% python3 -q
>>> import numpy as np
>>> np.set_printoptions(precision=3, suppress=True, linewidth=140)
>>> arr = np.loadtxt("dump.csv", delimiter=",")
>>> print(arr)
[[3. 1. 0.]
 [0. 3. 1.]
 [0. 0. 3.]]
>>> print(np.linalg.matrix_power(arr - np.diag(np.diag(arr)), 3))
[[0. 0. 0.]
 [0. 0. 0.]
 [0. 0. 0.]]
>>> print(np.sort(np.linalg.eigvals(arr)))
[3. 3. 3.]
>>> data = np.load("x.npy")
>>> print(data)
[[ 0  0  0  0  0  1 -9  0 -7  0]
 [ 0  1  0  0  7  0  0  7  0  0]
 [ 0 -7 -8  0  2  0  0  5  0  0]
 [ 0  0  0 -3  0  0  0  0  0 -4]
 [ 0 -2 -7  0 -5  0  0  0  0  0]
 [-3  0  0  0  0  3  9  0 -9  0]
 [-4  0  0  0  0 -1  3  0  7  0]
 [ 0 -4 -8  0  5  0  0  2  0  0]
 [ 4  0  0  0  0  3  6  0  8  0]
 [ 0  0  0 -3  0  0  0  0  0 -9]]
>>> rng = np.random.default_rng(67)
>>> labels = rng.permutation(10)
>>> print(labels)
[2 6 9 5 3 7 0 4 1 8]
>>> M2 = data[labels][:, labels]
>>> print(np.trace(M2))
-8
>>> print(np.allclose(M2, data))
False
>>> print(np.diag(M2))
[-8  3 -9  3 -3  2  0 -5  1  8]
>>> print(data.reshape(-1, 2))
[[ 0  0]
 [ 0  0]
 [ 0  1]
 [-9  0]
 [-7  0]
 [ 0  1]
 [ 0  0]
 [ 7  0]
 [ 0  7]
 [ 0  0]
 [ 0 -7]
 [-8  0]
 [ 2  0]
 [ 0  5]
 [ 0  0]
 [ 0  0]
 [ 0 -3]
 [ 0  0]
 [ 0  0]
 [ 0 -4]
 [ 0 -2]
 [-7  0]
 [-5  0]
 [ 0  0]
 [ 0  0]
 [-3  0]
 [ 0  0]
 [ 0  3]
 [ 9  0]
 [-9  0]
 [-4  0]
 [ 0  0]
 [ 0 -1]
 [ 3  0]
 [ 7  0]
 [ 0 -4]
 [-8  0]
 [ 5  0]
 [ 0  2]
 [ 0  0]
 [ 4  0]
 [ 0  0]
 [ 0  3]
 [ 6  0]
 [ 8  0]
 [ 0  0]
 [ 0 -3]
 [ 0  0]
 [ 0  0]
 [ 0 -9]]
>>> blk = data.reshape(10, 2, -1)
>>> print(blk.shape)
(10, 2, 5)
>>> x = np.array([-3, -2, -5, 1, -5, -4, 2, 3, 4, 4])
>>> target = data @ x
>>> print(target)
[-50 -16  59 -19  64 -21  50  29  20 -39]
>>> print(np.linalg.solve(data, target))
[-3. -2. -5.  1. -5. -4.  2.  3.  4.  4.]
>>> O, r_ = np.linalg.qr(arr)
>>> print(np.allclose(r_.T @ r_, arr.T @ arr))
True
>>> print(np.trace(O @ O.T))
3.0
>>> print(r_)
[[3. 1. 0.]
 [0. 3. 1.]
 [0. 0. 3.]]
>>> O, V = np.linalg.qr(r_[:, :2])[0], np.linalg.qr(r_[:, 2:])[0]
>>> sig = np.linalg.svd(O.T @ V, compute_uv=False)
>>> print((sig > 0.9).sum())
0
>>> print(sig)
[0.316]
>>> J = np.array([[0, 0, 0, 0, 0, 0, 0],
...     [3, 0, 0, 0, 0, 0, 0],
...     [1, 0, 0, 0, 0, 0, 0],
...     [1, 2, 0, 3, 0, 0, 0],
...     [3, 3, 1, 0, 1, 0, 0],
...     [0, 0, 0, 0, 3, 1, 0],
...     [0, 1, 2, 1, 1, 0, 0]])
>>> print(J)
[[0 0 0 0 0 0 0]
 [3 0 0 0 0 0 0]
 [1 0 0 0 0 0 0]
 [1 2 0 3 0 0 0]
 [3 3 1 0 1 0 0]
 [0 0 0 0 3 1 0]
 [0 1 2 1 1 0 0]]
>>> print(np.abs(np.diag(np.linalg.qr(J)[1])) > 1e-9)
[ True  True  True  True  True False False]
>>> print(round(float(np.trace(np.linalg.pinv(J) @ J)), 3))
5.0
>>> print(np.round(J @ np.linalg.pinv(J) @ J, 3) + 0)
[[0. 0. 0. 0. 0. 0. 0.]
 [3. 0. 0. 0. 0. 0. 0.]
 [1. 0. 0. 0. 0. 0. 0.]
 [1. 2. 0. 3. 0. 0. 0.]
 [3. 3. 1. 0. 1. 0. 0.]
 [0. 0. 0. 0. 3. 1. 0.]
 [0. 1. 2. 1. 1. 0. 0.]]
>>> print(np.unique(J.round(6), axis=0).shape)
(7, 7)
